>>> import numpy as np
>>> import numpy.linalg as la
>>> np.set_printoptions(precision=2, suppress=True, linewidth=200)
>>> rd = lambda a: np.round(a, 2) + 0
>>> rng = np.random.default_rng(891)
>>> idx = rng.integers(0, 2, 4)
>>> F = np.triu((idx[:, None] == idx) & (rng.random((4, 4)) < 0.8), 1).astype(int)
>>> F += F.T
>>> F
array([[0, 0, 0, 0],
       [0, 0, 1, 0],
       [0, 1, 0, 0],
       [0, 0, 0, 0]])
>>> print(np.allclose(F[:-1].T @ la.lstsq(F[:-1].T, F[-1])[0], F[-1]))
True
>>> np.unique(F.round(6), axis=0).shape
(3, 4)
>>> rd(np.trace(la.pinv(F) @ F))
np.float64(2.0)
>>> np.abs(np.diag(la.qr(F)[1])) > 1e-9
array([False,  True,  True, False])
>>> np.all(la.eigvalsh(F) > 0)
np.False_
>>> [round(float(la.det(F[:i, :i])), 2) + 0 for i in range(1, 5)]
[0.0, 0.0, 0.0, 0.0]
>>> idx = rng.permutation(4)
>>> idx
array([3, 1, 0, 2])
>>> A2 = F[idx][:, idx]
>>> np.allclose(A2, F)
False
>>> A2
array([[0, 0, 0, 0],
       [0, 0, 0, 1],
       [0, 0, 0, 0],
       [0, 1, 0, 0]])
>>> Uu, sigma, vt = la.svd(F)
>>> vecs = vt[:(sigma > 1e-8).sum()]
>>> x = F[1] + 2 * F[2] + rng.integers(2) * np.eye(4)[1]
>>> x
array([0., 2., 1., 0.])
>>> la.matrix_rank(np.vstack([F, x]))
np.int64(2)
>>> np.allclose(vecs.T @ vecs @ x, x)
True
>>> np.diag(vecs.T @ vecs)
array([0., 1., 1., 0.])
